% python3 -q
>>> import numpy as np
>>> import numpy.linalg as la
>>> np.set_printoptions(precision=1, suppress=True, linewidth=100, sign=" ")
>>> J = np.load("run19.npy")
>>> J.round(1) + 0
array([[-0.6,  0.3,  1.1,  0.7, -0.7,  0.3, -0.2,  0.6, -0.2,  0.4,  0.8],
       [ 0.8, -0.5,  0.5, -0.5,  0.3, -0.4,  0.3,  0.7,  0.3, -0.9,  1. ],
       [-1.5, -0.2,  0.4, -0.4,  0.2, -0.5,  0.5, -0.2,  0.7, -0.5, -0.2],
       [ 0.1,  0.5,  0.5,  0.1,  1.2, -0.9,  0.2, -0.3, -0.9,  0.5,  0. ],
       [ 0. ,  1. , -0.4, -0.5, -0.9, -1.1, -0.1,  0.7, -0.2, -0.3, -0.3],
       [ 0.4, -0.4,  0.5, -0.1, -0.2, -0.8, -1.2, -0.5,  0.8,  0.5, -0.1],
       [ 0.1,  0.9,  0.5, -1.4,  0.1,  0.8,  0. , -0.2,  0.3,  0.4,  0.1],
       [ 0.1,  0.2, -0.5,  0.2, -0.6, -0.4,  0.9, -1. ,  0.4,  0.4,  1. ],
       [-0.3,  0.7, -0.3,  0.2,  0.3,  0.2, -1. , -0.7, -0.2, -1.1,  0.7],
       [ 0.4,  1. ,  0.1,  0.9,  0.5,  0.1,  0.2,  0.4,  1.2, -0.2, -0.4],
       [-0.6,  0. , -1. , -0.2,  0.7, -0.1, -0.5,  0.8,  0.3,  0.8,  0.7]])
>>> np.round(la.pinv(J), 1) + 0
array([[-0.2,  0.2, -0.4,  0. ,  0. ,  0.1,  0. ,  0. , -0.1,  0.1, -0.1],
       [ 0.1, -0.1, -0.1,  0.1,  0.2, -0.1,  0.2,  0.1,  0.2,  0.2,  0. ],
       [ 0.3,  0.1,  0.1,  0.1, -0.1,  0.1,  0.1, -0.1, -0.1,  0. , -0.3],
       [ 0.2, -0.1, -0.1,  0. , -0.1,  0. , -0.4,  0. ,  0.1,  0.2, -0.1],
       [-0.2,  0.1,  0.1,  0.3, -0.2, -0.1,  0. , -0.1,  0.1,  0.1,  0.2],
       [ 0.1, -0.1, -0.1, -0.2, -0.3, -0.2,  0.2, -0.1,  0. ,  0. ,  0. ],
       [ 0. ,  0.1,  0.1,  0.1,  0. , -0.3,  0. ,  0.2, -0.2,  0. , -0.1],
       [ 0.1,  0.2, -0.1, -0.1,  0.2, -0.1, -0.1, -0.2, -0.2,  0.1,  0.2],
       [-0.1,  0.1,  0.2, -0.2, -0.1,  0.2,  0.1,  0.1, -0.1,  0.3,  0.1],
       [ 0.1, -0.2, -0.1,  0.1, -0.1,  0.1,  0.1,  0.1, -0.3,  0. ,  0.2],
       [ 0.2,  0.3, -0.1,  0. , -0.1,  0. ,  0. ,  0.2,  0.2, -0.1,  0.2]])
>>> la.svd(J, compute_uv=False)
array([ 2.,  2.,  2.,  2.,  2.,  2.,  2.,  2.,  2.,  2.,  2.])
>>> np.round(J.T @ J, 1) + 0
array([[ 4.,  0.,  0.,  0.,  0.,  0.,  0.,  0.,  0.,  0.,  0.],
       [ 0.,  4.,  0.,  0.,  0.,  0.,  0.,  0.,  0.,  0.,  0.],
       [ 0.,  0.,  4.,  0.,  0.,  0.,  0.,  0.,  0.,  0.,  0.],
       [ 0.,  0.,  0.,  4.,  0.,  0.,  0.,  0.,  0.,  0.,  0.],
       [ 0.,  0.,  0.,  0.,  4.,  0.,  0.,  0.,  0.,  0.,  0.],
       [ 0.,  0.,  0.,  0.,  0.,  4.,  0.,  0.,  0.,  0.,  0.],
       [ 0.,  0.,  0.,  0.,  0.,  0.,  4.,  0.,  0.,  0.,  0.],
       [ 0.,  0.,  0.,  0.,  0.,  0.,  0.,  4.,  0.,  0.,  0.],
       [ 0.,  0.,  0.,  0.,  0.,  0.,  0.,  0.,  4.,  0.,  0.],
       [ 0.,  0.,  0.,  0.,  0.,  0.,  0.,  0.,  0.,  4.,  0.],
       [ 0.,  0.,  0.,  0.,  0.,  0.,  0.,  0.,  0.,  0.,  4.]])
>>> gram = J.T @ J
>>> (J @ J.T).shape
(11, 11)
>>> round(float(np.trace(gram)), 1), np.round((J ** 2).sum(), 1)
(44.0, np.float64(44.0))
>>> la.svd(J, compute_uv=False) ** 2
array([ 4.,  4.,  4.,  4.,  4.,  4.,  4.,  4.,  4.,  4.,  4.])
>>> np.diag(gram)
array([ 4.,  4.,  4.,  4.,  4.,  4.,  4.,  4.,  4.,  4.,  4.])
>>> np.allclose(gram, gram.T)
True
